In [1]: import numpy as np

In [2]: np.set_printoptions(suppress=True, linewidth=140)

In [3]: feats = np.loadtxt("a.csv", delimiter=",")

In [4]: feats
Out[4]: 
array([[ 3.,  4.,  0.,  0.,  0.,  0.,  0.,  0.,  0.,  0.,  0.],
       [ 4.,  2.,  4.,  0.,  0.,  0.,  0.,  0.,  0.,  0.,  0.],
       [ 0.,  4.,  1.,  4.,  0.,  0.,  0.,  0.,  0.,  0.,  0.],
       [ 0.,  0.,  4., -3.,  4.,  0.,  0.,  0.,  0.,  0.,  0.],
       [ 0.,  0.,  0.,  4., -1.,  4.,  0.,  0.,  0.,  0.,  0.],
       [ 0.,  0.,  0.,  0.,  4.,  2.,  4.,  0.,  0.,  0.,  0.],
       [ 0.,  0.,  0.,  0.,  0.,  4.,  2.,  4.,  0.,  0.,  0.],
       [ 0.,  0.,  0.,  0.,  0.,  0.,  4., -2.,  4.,  0.,  0.],
       [ 0.,  0.,  0.,  0.,  0.,  0.,  0.,  4., -1.,  4.,  0.],
       [ 0.,  0.,  0.,  0.,  0.,  0.,  0.,  0.,  4.,  0.,  4.],
       [ 0.,  0.,  0.,  0.,  0.,  0.,  0.,  0.,  0.,  4., -1.]])

In [5]: evals, V = np.linalg.eigh(feats)

In [6]: x0 = np.array([2, -8, -6, -4, 0, 9, -6, -5, 8, -4, 1])

In [7]: x0 @ feats @ x0
Out[7]: np.float64(-105.0)

In [8]: np.round(np.linalg.eigvalsh(feats[1:, 1:]), 2)
Out[8]: array([-8.29, -7.76, -4.93, -3.29, -0.96,  0.72,  3.15,  5.64,  6.56,  8.16])

In [9]: round(float(np.linalg.eigvalsh(feats).min()), 2)
Out[9]: -8.31

In [10]: np.all(np.linalg.eigvalsh(feats) > 0)
Out[10]: np.False_

In [11]: evals, V = np.linalg.eigh(feats)

In [12]: np.round(np.linalg.eigvalsh(feats @ feats), 2)
Out[12]: array([ 0.03,  3.12,  5.8 , 13.94, 16.35, 24.77, 32.98, 60.49, 62.1 , 69.11, 69.31])

In [13]: np.round(np.linalg.svd(feats, compute_uv=False), 2)
Out[13]: array([8.33, 8.31, 7.88, 7.78, 5.74, 4.98, 4.04, 3.73, 2.41, 1.77, 0.17])

In [14]: np.round(V.T @ V, 2) + 0
Out[14]: 
array([[1., 0., 0., 0., 0., 0., 0., 0., 0., 0., 0.],
       [0., 1., 0., 0., 0., 0., 0., 0., 0., 0., 0.],
       [0., 0., 1., 0., 0., 0., 0., 0., 0., 0., 0.],
       [0., 0., 0., 1., 0., 0., 0., 0., 0., 0., 0.],
       [0., 0., 0., 0., 1., 0., 0., 0., 0., 0., 0.],
       [0., 0., 0., 0., 0., 1., 0., 0., 0., 0., 0.],
       [0., 0., 0., 0., 0., 0., 1., 0., 0., 0., 0.],
       [0., 0., 0., 0., 0., 0., 0., 1., 0., 0., 0.],
       [0., 0., 0., 0., 0., 0., 0., 0., 1., 0., 0.],
       [0., 0., 0., 0., 0., 0., 0., 0., 0., 1., 0.],
       [0., 0., 0., 0., 0., 0., 0., 0., 0., 0., 1.]])

In [15]: (evals > 1e-8).sum(), (evals < -1e-8).sum()
Out[15]: (np.int64(6), np.int64(5))

In [16]: np.round(V @ np.diag(evals) @ V.T, 2) + 0
Out[16]: 
array([[ 3.,  4.,  0.,  0.,  0.,  0.,  0.,  0.,  0.,  0.,  0.],
       [ 4.,  2.,  4.,  0.,  0.,  0.,  0.,  0.,  0.,  0.,  0.],
       [ 0.,  4.,  1.,  4.,  0.,  0.,  0.,  0.,  0.,  0.,  0.],
       [ 0.,  0.,  4., -3.,  4.,  0.,  0.,  0.,  0.,  0.,  0.],
       [ 0.,  0.,  0.,  4., -1.,  4.,  0.,  0.,  0.,  0.,  0.],
       [ 0.,  0.,  0.,  0.,  4.,  2.,  4.,  0.,  0.,  0.,  0.],
       [ 0.,  0.,  0.,  0.,  0.,  4.,  2.,  4.,  0.,  0.,  0.],
       [ 0.,  0.,  0.,  0.,  0.,  0.,  4., -2.,  4.,  0.,  0.],
       [ 0.,  0.,  0.,  0.,  0.,  0.,  0.,  4., -1.,  4.,  0.],
       [ 0.,  0.,  0.,  0.,  0.,  0.,  0.,  0.,  4.,  0.,  4.],
       [ 0.,  0.,  0.,  0.,  0.,  0.,  0.,  0.,  0.,  4., -1.]])
